In [1]: import numpy as np

In [2]: np.set_printoptions(precision=2, suppress=True, linewidth=120, floatmode="fixed")

In [3]: feats = np.loadtxt("w.csv", delimiter=",")

In [4]: feats
Out[4]: 
array([[0.00, 0.00, 0.00, 3.00],
       [0.00, 0.00, 0.00, 1.00],
       [0.00, 0.00, 0.00, 3.00],
       [3.00, 1.00, 3.00, 0.00]])

In [5]: w, evecs = np.linalg.eigh(feats)

In [6]: (w > 1e-8).sum(), (w < -1e-8).sum()
Out[6]: (np.int64(1), np.int64(1))

In [7]: w.sum(), np.trace(feats)
Out[7]: (np.float64(0.0), np.float64(0.0))

In [8]: print(np.linalg.svd(feats, compute_uv=False))
[4.36 4.36 0.00 0.00]

In [9]: U, s, VT = np.linalg.svd(feats)

In [10]: evecs = VT[:(s > 1e-8).sum()]

In [11]: rng = np.random.default_rng(183)

In [12]: x0 = feats[1] + 2 * feats[2] + rng.integers(2) * np.eye(4)[3]

In [13]: x0
Out[13]: array([0.00, 0.00, 0.00, 8.00])

In [14]: np.diag(evecs.T @ evecs)
Out[14]: array([0.47, 0.05, 0.47, 1.00])

In [15]: evecs.T @ evecs
Out[15]: 
array([[0.47, 0.16, 0.47, 0.00],
       [0.16, 0.05, 0.16, 0.00],
       [0.47, 0.16, 0.47, 0.00],
       [0.00, 0.00, 0.00, 1.00]])

In [16]: print(np.allclose(evecs.T @ evecs @ x0, x0))
True

In [17]: np.linalg.matrix_rank(np.vstack([feats, x0]))
Out[17]: np.int64(2)

In [18]: rk = np.linalg.matrix_rank(feats)

In [19]: print(rk)
2

In [20]: null = np.linalg.svd(feats)[2][rk:].T

In [21]: null @ null.T
Out[21]: 
array([[ 0.53, -0.16, -0.47,  0.00],
       [-0.16,  0.95, -0.16,  0.00],
       [-0.47, -0.16,  0.53,  0.00],
       [ 0.00,  0.00,  0.00,  0.00]])

In [22]: np.allclose(feats @ null, 0)
Out[22]: True

In [23]: [int(np.linalg.matrix_rank(np.delete(feats, i, axis=0))) for i in range(4)]
Out[23]: [2, 2, 2, 1]

In [24]: print(null.shape)
(4, 2)

In [25]: [int(np.linalg.matrix_rank(feats[:, :j + 1])) for j in range(4)]
Out[25]: [1, 1, 1, 2]

In [26]: np.linalg.matrix_rank(feats.T @ feats), np.linalg.matrix_rank(feats @ feats.T)
Out[26]: (np.int64(2), np.int64(2))

In [27]: data = np.load("test6.npy")

In [28]: data
Out[28]: 
array([[ 1, -1,  1, -1],
       [ 1,  0,  0,  0],
       [ 1,  1,  1,  1]])

In [29]: # column 3 repeats column 1

In [30]: B = data + rng.integers(-2, 3, (3, 2)) @ rng.integers(-2, 3, (2, 4))

In [31]: B
Out[31]: 
array([[-1, -7,  7,  1],
       [-4,  0,  0,  5],
       [ 1, -4,  6,  1]])

In [32]: print(np.linalg.matrix_rank(B - data, tol=1e-8))
2

In [33]: np.round(np.linalg.svd(B - data, compute_uv=False), 2) + 0
Out[33]: array([11.40,  7.07,  0.00])

In [34]: J = np.loadtxt("case8.csv", delimiter=",")

In [35]: J.round(2) + 0
Out[35]: 
array([[ 10.20,  17.20,  -0.45],
       [ 10.16,  17.22,  -0.53],
       [ -8.73,   3.43, -17.66],
       [ 12.91,  12.80,   8.34],
       [  4.45,  -9.70,  16.91],
       [  3.05,  16.28, -11.21],
       [  2.94,  16.22, -11.32],
       [-10.90,  -1.05, -16.74],
       [ -1.37, -15.23,  12.90],
       [-12.40, -14.63,  -5.69],
       [-12.42, -14.56,  -5.80],
       [ -3.50,  10.81, -16.46],
       [ 10.89,   1.05,  16.74],
       [  6.64,  -6.81,  17.60],
       [ -0.39,  13.86, -14.41],
       [ -4.12, -16.82,  10.00],
       [ -1.23, -15.13,  13.03],
       [ -1.02, -14.97,  13.22],
       [-11.66,  -3.11, -15.95],
       [  0.94, -13.38,  14.84],
       [  0.00, -14.18,  14.10],
       [  9.64,  17.45,  -1.61],
       [-11.97,  -4.08, -15.49],
       [ 12.89,   8.14,  12.95]])

In [36]: # looks like rank 2

In [37]: B = J / np.linalg.norm(J, axis=1, keepdims=True)

In [38]: gram = B @ B.T

In [39]: print(round(np.degrees(np.arccos(np.clip(gram[11, 21], -1, 1))), 2))
63.05

In [40]: print(np.argwhere(np.triu(np.abs(gram) > 0.95, 1)))
[[ 0  1]
 [ 0 21]
 [ 1 21]
 [ 2  7]
 [ 2 12]
 [ 2 13]
 [ 3  9]
 [ 3 10]
 [ 4 11]
 [ 4 13]
 [ 4 19]
 [ 5  6]
 [ 5  8]
 [ 5 14]
 [ 5 15]
 [ 5 16]
 [ 5 17]
 [ 5 19]
 [ 5 20]
 [ 6  8]
 [ 6 14]
 [ 6 15]
 [ 6 16]
 [ 6 17]
 [ 6 19]
 [ 6 20]
 [ 7 12]
 [ 7 18]
 [ 7 22]
 [ 8 14]
 [ 8 15]
 [ 8 16]
 [ 8 17]
 [ 8 19]
 [ 8 20]
 [ 9 10]
 [11 13]
 [11 14]
 [11 19]
 [11 20]
 [12 18]
 [12 22]
 [14 16]
 [14 17]
 [14 19]
 [14 20]
 [15 16]
 [15 17]
 [16 17]
 [16 19]
 [16 20]
 [17 19]
 [17 20]
 [18 22]
 [18 23]
 [19 20]
 [22 23]]

In [41]: print(np.linalg.norm(B, axis=1))
[1.00 1.00 1.00 1.00 1.00 1.00 1.00 1.00 1.00 1.00 1.00 1.00 1.00 1.00 1.00 1.00 1.00 1.00 1.00 1.00 1.00 1.00 1.00
 1.00]

In [42]: U, s, VT = np.linalg.svd(J)

In [43]: s.round(2) + 0
Out[43]: array([75.78, 62.11,  0.00])

In [44]: np.argmax(s[:-1] / (s[1:] + 1e-6)) + 1
Out[44]: np.int64(2)

In [45]: B = U[:, :2] @ np.diag(s[:2]) @ VT[:2]

In [46]: np.linalg.matrix_rank(B)
Out[46]: np.int64(2)

In [47]: B.round(2) + 0
Out[47]: 
array([[ 10.20,  17.20,  -0.45],
       [ 10.16,  17.22,  -0.53],
       [ -8.73,   3.43, -17.66],
       [ 12.91,  12.80,   8.34],
       [  4.45,  -9.70,  16.91],
       [  3.05,  16.28, -11.21],
       [  2.94,  16.22, -11.32],
       [-10.90,  -1.05, -16.74],
       [ -1.37, -15.23,  12.90],
       [-12.40, -14.63,  -5.69],
       [-12.42, -14.56,  -5.80],
       [ -3.50,  10.81, -16.46],
       [ 10.89,   1.05,  16.74],
       [  6.64,  -6.81,  17.60],
       [ -0.39,  13.86, -14.41],
       [ -4.12, -16.82,  10.00],
       [ -1.23, -15.13,  13.03],
       [ -1.02, -14.97,  13.22],
       [-11.66,  -3.11, -15.95],
       [  0.94, -13.38,  14.84],
       [  0.00, -14.18,  14.10],
       [  9.64,  17.45,  -1.61],
       [-11.97,  -4.08, -15.49],
       [ 12.89,   8.14,  12.95]])

In [48]: round(float(np.abs(J - B).max()), 2)
Out[48]: 0.0

In [49]: Ac = J - J.mean(axis=0)

In [50]: evecs = np.linalg.svd(Ac)[2][:2]

In [51]: B = Ac - Ac @ evecs.T @ evecs

In [52]: (Ac @ evecs.T).std(axis=0)
Out[52]: array([15.45, 12.68])

In [53]: np.round(np.linalg.norm(B) / np.linalg.norm(Ac), 2)
Out[53]: np.float64(0.0)

In [54]: np.linalg.norm(B, axis=1).round(6).argmax()
Out[54]: np.int64(0)

In [55]: np.round(B.std(axis=0), 2) + 0
Out[55]: array([0.00, 0.00, 0.00])

In [56]: np.round(np.linalg.norm(J, 2) / np.linalg.norm(J), 2)
Out[56]: np.float64(0.77)

In [57]: np.argsort(-np.linalg.norm(J, axis=0).round(6), kind="stable")[:3]
Out[57]: array([2, 1, 0])

In [58]: X = np.load("data.npy")

In [59]: X
Out[59]: 
array([[-4,  4, -2],
       [ 4, -4,  1],
       [-2,  1, -2]])

In [60]: # equal to its transpose

In [61]: w, evecs = np.linalg.eig(X)

In [62]: np.sort(np.linalg.eigvals(np.linalg.inv(X)))
Out[62]: array([-0.62, -0.12,  3.49])

In [63]: np.round(np.prod(w), 2)
Out[63]: np.float64(4.0)

In [64]: np.sort(np.linalg.eigvals(X @ X))
Out[64]: array([ 0.08,  2.58, 75.33])

In [65]: print(w)
[-8.68  0.29 -1.61]

In [66]: w, evecs = np.linalg.eigh(X)

In [67]: np.linalg.eigvalsh(X @ X)
Out[67]: array([ 0.08,  2.58, 75.33])

In [68]: np.linalg.svd(X, compute_uv=False)
Out[68]: array([8.68, 1.61, 0.29])

In [69]: print((w > 1e-8).sum(), (w < -1e-8).sum())
1 2

In [70]: print(w)
[-8.68 -1.61  0.29]

In [71]: round(float(w.sum()), 2), np.trace(X)
Out[71]: (-10.0, np.int64(-10))

In [72]: [round(float(np.linalg.det(X[:i, :i])), 2) + 0 for i in range(1, 4)]
Out[72]: [-4.0, 0.0, 4.0]

In [73]: np.all(np.linalg.eigvalsh(X) > 0)
Out[73]: np.False_

In [74]: E = np.array([[2.0, 0.0, 0.0, 0.0],
    ...:     [0.0, -2.0, 0.0, 1.0],
    ...:     [0.0, -2.0, -1.0, 2.0],
    ...:     [0.0, -2.0, -2.0, -2.0]])

In [75]: # splits into 2 blocks

In [76]: def softmax(z):
    ...:     e = np.exp(z - z.max(axis=-1, keepdims=True))
    ...:     return e / e.sum(axis=-1, keepdims=True)
    ...: 

In [77]: np.round(softmax(10 * E[2]), 2) + 0
Out[77]: array([0.00, 0.00, 0.00, 1.00])

In [78]: S = E @ E.T / np.sqrt(4)

In [79]: print(softmax(S).round(6).argmax(axis=1))
[0 2 2 3]

In [80]: softmax(S)[2] @ E
Out[80]: array([ 0.02, -1.98, -0.84,  1.71])

In [81]: np.flatnonzero(np.linalg.matrix_power((E != 0) + (E.T != 0) + np.eye(4), 4)[0])
Out[81]: array([0])

In [82]: round(np.linalg.det(E), 2)
Out[82]: np.float64(-20.0)

In [83]: np.sort(np.linalg.eigvals(E).real)
Out[83]: array([-2.00, -2.00, -1.00,  2.00])

In [84]: E.mean(axis=0)
Out[84]: array([ 0.50, -1.50, -0.75,  0.25])

In [85]: np.linalg.matrix_rank(E)
Out[85]: np.int64(4)

In [86]: print(np.round(np.linalg.norm(E), 2))
5.48

In [87]: E - E[0]
Out[87]: 
array([[ 0.00,  0.00,  0.00,  0.00],
       [-2.00, -2.00,  0.00,  1.00],
       [-2.00, -2.00, -1.00,  2.00],
       [-2.00, -2.00, -2.00, -2.00]])

In [88]: E.shape
Out[88]: (4, 4)

In [89]: np.unravel_index(np.abs(E).argmax(), E.shape)
Out[89]: (np.int64(0), np.int64(0))

In [90]: E.sum(axis=1)
Out[90]: array([ 2.00, -1.00, -1.00, -6.00])

In [91]: np.count_nonzero(E)
Out[91]: np.int64(9)

In [92]: print(np.linalg.svd(E, compute_uv=False))
[3.94 3.13 2.00 0.81]

In [93]: np.abs(E).max()
Out[93]: np.float64(2.0)

In [94]: W1 = np.array([[3, 0, 3, 2], [0, 1, 1, 3], [0, 3, 1, 1], [1, 3, 0, 3]])

In [95]: b = np.array([1, 2, 0, 5])

In [96]: act = np.maximum(E @ W1 + b, 0)

In [97]: (act > 0).astype(int)
Out[97]: 
array([[1, 1, 1, 1],
       [1, 1, 0, 1],
       [1, 1, 0, 1],
       [0, 0, 0, 0]])

In [98]: print(np.linalg.matrix_rank(act))
3

In [99]: Z = np.array([[0, 1], [1, 2], [1, 2], [2, 2]])

In [100]: act @ Z
Out[100]: 
array([[26.00, 41.00],
       [ 7.00, 12.00],
       [11.00, 17.00],
       [ 0.00,  0.00]])

In [101]: (act @ Z).round(6).argmax(axis=1)
Out[101]: array([1, 1, 1, 0])

In [102]: K = np.load("x.npy")

In [103]: K
Out[103]: 
array([[-0.17,  0.54, -5.11],
       [-0.14,  0.43, -0.32],
       [ 0.27,  0.12,  0.29],
       [ 0.79,  0.62,  0.92],
       [ 1.90,  2.00,  2.52],
       [ 3.77,  4.65,  5.60],
       [ 4.50,  5.76,  6.89],
       [ 8.67, 12.36, 14.74],
       [10.65, 15.60, 18.67],
       [12.78, 19.14, 23.01]])

In [104]: Ac = K - K.mean(axis=0)

In [105]: evecs = np.linalg.svd(Ac)[2][:1]

In [106]: B = Ac - Ac @ evecs.T @ evecs

In [107]: print((Ac @ evecs.T).std(axis=0))
[11.82]

In [108]: np.round(np.linalg.norm(B) / np.linalg.norm(Ac), 2)
Out[108]: np.float64(0.09)

In [109]: print(B.std(axis=0))
[0.33 0.75 0.70]
